$ ipython --no-banner

In [1]: import numpy as np

In [2]: from numpy import linalg as LA

In [3]: np.set_printoptions(suppress=True, linewidth=120)

In [4]: rnd = lambda a: np.round(a, 2) + 0

In [5]: K = np.loadtxt("out15.csv", delimiter=",")

In [6]: K
Out[6]: 
array([[-3., -1.,  1.],
       [-1., -3.,  4.],
       [ 0.,  0.,  5.],
       [ 3.,  0.,  2.],
       [ 6.,  2.,  2.],
       [ 4.,  4.,  4.],
       [ 1.,  6.,  1.],
       [-2.,  7.,  0.],
       [-2., 10., -2.],
       [-1., 13., -4.]])

In [7]: dist = LA.norm(K[:, None] - K[None], axis=-1)

In [8]: dist.shape
Out[8]: (10, 10)

In [9]: rnd(LA.norm(K, axis=1))
Out[9]: array([ 3.32,  5.1 ,  5.  ,  3.61,  6.63,  6.93,  6.16,  7.28, 10.39, 13.64])

In [10]: rnd(dist[2])
Out[10]: array([ 5.1 ,  3.32,  0.  ,  4.24,  7.  ,  5.74,  7.28,  8.83, 12.37, 15.84])

In [11]: C = K[[4, 6]].astype(float)

In [12]: for _ in range(3):
    ...:     z = LA.norm(K[:, None] - C, axis=-1).argmin(axis=1)
    ...:     C = np.array([K[z == j].mean(axis=0) for j in range(2)])
    ...: 

In [13]: z
Out[13]: array([0, 0, 0, 0, 0, 0, 1, 1, 1, 1])

In [14]: np.bincount(z)
Out[14]: array([6, 4])

In [15]: rnd(C)
Out[15]: 
array([[ 1.5 ,  0.33,  3.  ],
       [-1.  ,  9.  , -1.25]])

In [16]: Xs = (K - K.mean(axis=0)) / K.std(axis=0)

In [17]: np.argwhere(np.abs(Xs) > 2)
Out[17]: array([[9, 2]])

In [18]: Xs.std(axis=0)
Out[18]: array([1., 1., 1.])

In [19]: b = LA.lstsq(np.delete(Xs, 1, axis=1), Xs[:, 1])[0]

In [20]: rnd(b)
Out[20]: array([ 0.17, -0.9 ])

In [21]: np.abs(b).argmax()
Out[21]: np.int64(1)

In [22]: W0 = np.loadtxt("data.csv", delimiter=",")

In [23]: W0
Out[23]: 
array([[ 16.26,  -3.34,  -0.22,   0.23],
       [  4.54,  -7.58,  -1.15,  -0.09],
       [ -9.46,   1.41,  -0.14,  -0.19],
       [ -8.02,  -5.43,  -0.43,  -0.07],
       [ 33.52,  -0.85,  -0.43,   0.18],
       [-14.18,   0.46,  -0.39,  -0.05],
       [  4.67,  -0.58,  -1.32,   0.04],
       [-31.73,  -9.18,   0.02,  -0.02],
       [-21.69,   4.78,  -0.57,   0.06],
       [-14.13,   5.32,   0.93,  -0.16],
       [ 21.59,  -2.24,  -0.28,  -0.04],
       [  4.9 ,  -2.18,  -0.7 ,   0.25],
       [-20.82,   4.79,   0.96,  -0.11],
       [  5.03,   2.6 ,  -0.6 ,   0.03],
       [  6.97,  -4.32,   0.61,  -0.16],
       [ -0.42,   4.16,   0.09,   0.11],
       [ -4.  ,  -2.5 ,  -0.15,   0.  ]])

In [24]: # column 0 is much longer than the rest

In [25]: blk = np.stack([W0, -3 * W0, W0[::-1]])

In [26]: (blk @ W0.T).shape
Out[26]: (3, 17, 17)

In [27]: rnd(LA.norm(blk, axis=(1, 2)))
Out[27]: array([ 69.29, 207.88,  69.29])

In [28]: LA.matrix_rank(blk.reshape(3, -1))
Out[28]: np.int64(2)

In [29]: rnd(np.einsum("bij,cij->bc", blk, blk))
Out[29]: 
array([[  4801.71, -14405.13,   -480.54],
       [-14405.13,  43215.38,   1441.63],
       [  -480.54,   1441.63,   4801.71]])

In [30]: vec = np.array([-1, 0, 0, 1])

In [31]: y = W0 @ vec

In [32]: rnd(LA.lstsq(W0, y)[0])
Out[32]: array([-1.,  0.,  0.,  1.])

In [33]: rnd(LA.solve(W0.T @ W0, W0.T @ y))
Out[33]: array([-1.,  0.,  0.,  1.])

In [34]: rng = np.random.default_rng(8125)

In [35]: y = y + 0.3 * rng.normal(size=17)

In [36]: rnd(y)
Out[36]: 
array([-16.11,  -4.8 ,   9.37,   7.92, -33.44,  14.1 ,  -4.15,  31.82,  21.8 ,  13.93, -21.53,  -4.87,  20.83,  -4.62,
        -7.22,   0.  ,   4.  ])

In [37]: b, *_ = LA.lstsq(W0, y)

In [38]: [round(float(LA.norm(LA.solve(W0.T @ W0 + lam * np.eye(4), W0.T @ y))), 2) for lam in (0, 1, 10, 100)]
Out[38]: [1.06, 1.01, 1.0, 0.98]

In [39]: rnd(W0.T @ (y - W0 @ b))
Out[39]: array([0., 0., 0., 0.])

In [40]: rnd(b)
Out[40]: array([-1.  ,  0.01, -0.16,  0.31])

In [41]: f = np.array([3, 3])

In [42]: rnd(np.polyval(f, W0[11]))
Out[42]: array([17.7 , -3.54,  0.9 ,  3.75])

In [43]: rnd(np.cross(W0[11, :3], W0[2, :3]))
Out[43]: array([  1.29,   7.31, -13.71])

In [44]: rnd(np.convolve(W0[11], f))
Out[44]: array([14.7 ,  8.16, -8.64, -1.35,  0.75])

In [45]: dist = LA.norm(W0[:, None] - W0[None], axis=-1)

In [46]: LA.matrix_rank(dist ** 2)
Out[46]: np.int64(6)

In [47]: np.unravel_index(dist.round(6).argmax(), dist.shape)
Out[47]: (np.int64(4), np.int64(7))

In [48]: rnd(dist[:5, :5])
Out[48]: 
array([[ 0.  , 12.5 , 26.16, 24.37, 17.44],
       [12.5 ,  0.  , 16.67, 12.76, 29.76],
       [26.16, 16.67,  0.  ,  7.  , 43.04],
       [24.37, 12.76,  7.  ,  0.  , 41.79],
       [17.44, 29.76, 43.04, 41.79,  0.  ]])

In [49]: s = 3 * 0.2 ** np.arange(4)

In [50]: Q, _ = LA.qr(np.array([[-1.2, -0.9, 0.5, 1.5],
    ...:     [0.4, 0.6, 0.5, -1.1],
    ...:     [-2.0, 2.2, -1.5, 0.9],
    ...:     [-1.1, -1.9, -0.7, 0.7]]))

In [51]: X = rng.normal(size=(30, 4)) * s @ Q

In [52]: rnd(X)
Out[52]: 
array([[-1.68,  1.06,  2.37, -0.89],
       [-1.71,  1.5 ,  2.85, -1.08],
       [-1.49,  0.99,  2.39, -0.39],
       [ 3.26, -2.43, -5.77,  0.99],
       [ 0.62, -0.3 , -0.45,  0.65],
       [ 0.65, -0.42, -1.03,  0.25],
       [-1.55,  1.48,  2.11, -1.64],
       [ 1.13, -0.83, -1.85,  0.43],
       [ 0.13, -0.09, -0.6 , -0.27],
       [-0.38,  0.15,  0.52, -0.08],
       [-0.76,  0.48,  1.44, -0.06],
       [-0.16,  0.47,  0.43, -0.54],
       [-1.41,  0.93,  1.88, -0.96],
       [ 1.66, -1.32, -2.33,  1.2 ],
       [-1.6 ,  1.12,  2.48, -0.78],
       [-0.01, -0.07,  0.24,  0.3 ],
       [ 1.24, -0.7 , -1.21,  1.1 ],
       [ 0.56, -0.31, -0.97, -0.03],
       [ 3.26, -2.41, -5.27,  1.46],
       [-0.65,  0.31,  1.48,  0.4 ],
       [-1.65,  1.24,  2.6 , -0.87],
       [ 0.88, -0.42, -1.72, -0.31],
       [ 1.21, -1.03, -1.94,  0.86],
       [-1.46,  1.14,  2.85, -0.11],
       [ 0.67, -0.49, -1.8 , -0.5 ],
       [-0.09,  0.01,  0.22,  0.15],
       [-1.65,  1.27,  2.95, -0.55],
       [ 1.49, -1.22, -2.77,  0.47],
       [-0.59,  0.77,  0.71, -1.1 ],
       [ 0.54, -0.49, -1.51, -0.26]])

In [53]: Y = np.c_[X[:, :3] @ np.array([[1, 2, 1], [0, 2, 1], [0, 0, 0]]), np.array([4, 4, 1, -3, -3, 2, 4, -1, 2, 3, -1, 3, 4, -2, -3, -5, 3, 3, 0, 1, 2, -1, -4, 4, 3, 1, -3, -3, 0, 3])]

In [54]: rnd(Y)
Out[54]: 
array([[-1.68, -1.23, -0.61,  4.  ],
       [-1.71, -0.42, -0.21,  4.  ],
       [-1.49, -1.  , -0.5 ,  1.  ],
       [ 3.26,  1.66,  0.83, -3.  ],
       [ 0.62,  0.62,  0.31, -3.  ],
       [ 0.65,  0.46,  0.23,  2.  ],
       [-1.55, -0.16, -0.08,  4.  ],
       [ 1.13,  0.62,  0.31, -1.  ],
       [ 0.13,  0.09,  0.05,  2.  ],
       [-0.38, -0.46, -0.23,  3.  ],
       [-0.76, -0.58, -0.29, -1.  ],
       [-0.16,  0.61,  0.3 ,  3.  ],
       [-1.41, -0.96, -0.48,  4.  ],
       [ 1.66,  0.69,  0.35, -2.  ],
       [-1.6 , -0.97, -0.48, -3.  ],
       [-0.01, -0.15, -0.08, -5.  ],
       [ 1.24,  1.07,  0.54,  3.  ],
       [ 0.56,  0.5 ,  0.25,  3.  ],
       [ 3.26,  1.7 ,  0.85,  0.  ],
       [-0.65, -0.68, -0.34,  1.  ],
       [-1.65, -0.83, -0.41,  2.  ],
       [ 0.88,  0.92,  0.46, -1.  ],
       [ 1.21,  0.36,  0.18, -4.  ],
       [-1.46, -0.64, -0.32,  4.  ],
       [ 0.67,  0.37,  0.18,  3.  ],
       [-0.09, -0.16, -0.08,  1.  ],
       [-1.65, -0.76, -0.38, -3.  ],
       [ 1.49,  0.53,  0.27, -3.  ],
       [-0.59,  0.36,  0.18,  0.  ],
       [ 0.54,  0.09,  0.05,  3.  ]])

In [55]: rnd(LA.norm(LA.qr(X)[0].T @ Y, axis=0) ** 2 / ((Y ** 2).sum(axis=0) + 1e-12))
Out[55]: array([1.  , 1.  , 1.  , 0.27])

In [56]: LA.matrix_rank(np.c_[X, Y])
Out[56]: np.int64(5)

In [57]: rnd(LA.norm(Y - X @ LA.lstsq(X, Y)[0], axis=0))
Out[57]: array([ 0.  ,  0.  ,  0.  , 13.32])

In [58]: U, s, Vt = LA.svd(Y, full_matrices=False)

In [59]: rnd(np.abs(Vt[0]))
Out[59]: array([0.23, 0.09, 0.05, 0.97])

In [60]: np.abs(U[:, 0]).round(6).argmax()
Out[60]: np.int64(15)

In [61]: np.allclose(U * s @ Vt, Y)
Out[61]: True

In [62]: rnd(s)
Out[62]: array([15.95,  8.04,  1.54,  0.  ])

In [63]: U.shape, s.shape, Vt.shape
Out[63]: ((30, 4), (4,), (4, 4))

In [64]: C = X[[16, 2]].astype(float)

In [65]: for _ in range(6):
    ...:     z = LA.norm(X[:, None] - C, axis=-1).argmin(axis=1)
    ...:     C = np.array([X[z == j].mean(axis=0) for j in range(2)])
    ...: 

In [66]: z
Out[66]: array([1, 1, 1, 0, 0, 0, 1, 0, 0, 1, 1, 1, 1, 0, 1, 1, 0, 0, 0, 1, 1, 0, 0, 1, 0, 1, 1, 0, 1, 0])

In [67]: np.abs(C[1] - C[0]).argmax()
Out[67]: np.int64(2)

In [68]: rnd(C)
Out[68]: 
array([[ 1.24, -0.89, -2.09,  0.43],
       [-1.05,  0.8 ,  1.72, -0.51]])

In [69]: z = rng.permutation(4)

In [70]: Y = X[:, z] * rng.choice([-1, 1], 4)

In [71]: rnd(Y)
Out[71]: 
array([[-1.68,  1.06, -0.89, -2.37],
       [-1.71,  1.5 , -1.08, -2.85],
       [-1.49,  0.99, -0.39, -2.39],
       [ 3.26, -2.43,  0.99,  5.77],
       [ 0.62, -0.3 ,  0.65,  0.45],
       [ 0.65, -0.42,  0.25,  1.03],
       [-1.55,  1.48, -1.64, -2.11],
       [ 1.13, -0.83,  0.43,  1.85],
       [ 0.13, -0.09, -0.27,  0.6 ],
       [-0.38,  0.15, -0.08, -0.52],
       [-0.76,  0.48, -0.06, -1.44],
       [-0.16,  0.47, -0.54, -0.43],
       [-1.41,  0.93, -0.96, -1.88],
       [ 1.66, -1.32,  1.2 ,  2.33],
       [-1.6 ,  1.12, -0.78, -2.48],
       [-0.01, -0.07,  0.3 , -0.24],
       [ 1.24, -0.7 ,  1.1 ,  1.21],
       [ 0.56, -0.31, -0.03,  0.97],
       [ 3.26, -2.41,  1.46,  5.27],
       [-0.65,  0.31,  0.4 , -1.48],
       [-1.65,  1.24, -0.87, -2.6 ],
       [ 0.88, -0.42, -0.31,  1.72],
       [ 1.21, -1.03,  0.86,  1.94],
       [-1.46,  1.14, -0.11, -2.85],
       [ 0.67, -0.49, -0.5 ,  1.8 ],
       [-0.09,  0.01,  0.15, -0.22],
       [-1.65,  1.27, -0.55, -2.95],
       [ 1.49, -1.22,  0.47,  2.77],
       [-0.59,  0.77, -1.1 , -0.71],
       [ 0.54, -0.49, -0.26,  1.51]])

In [72]: U, _, Vt = LA.svd(X.T @ Y)

In [73]: rnd(U @ Vt)
Out[73]: 
array([[ 1.,  0.,  0.,  0.],
       [ 0.,  1.,  0.,  0.],
       [ 0.,  0.,  0., -1.],
       [ 0.,  0.,  1.,  0.]])

In [74]: z
Out[74]: array([0, 1, 3, 2])
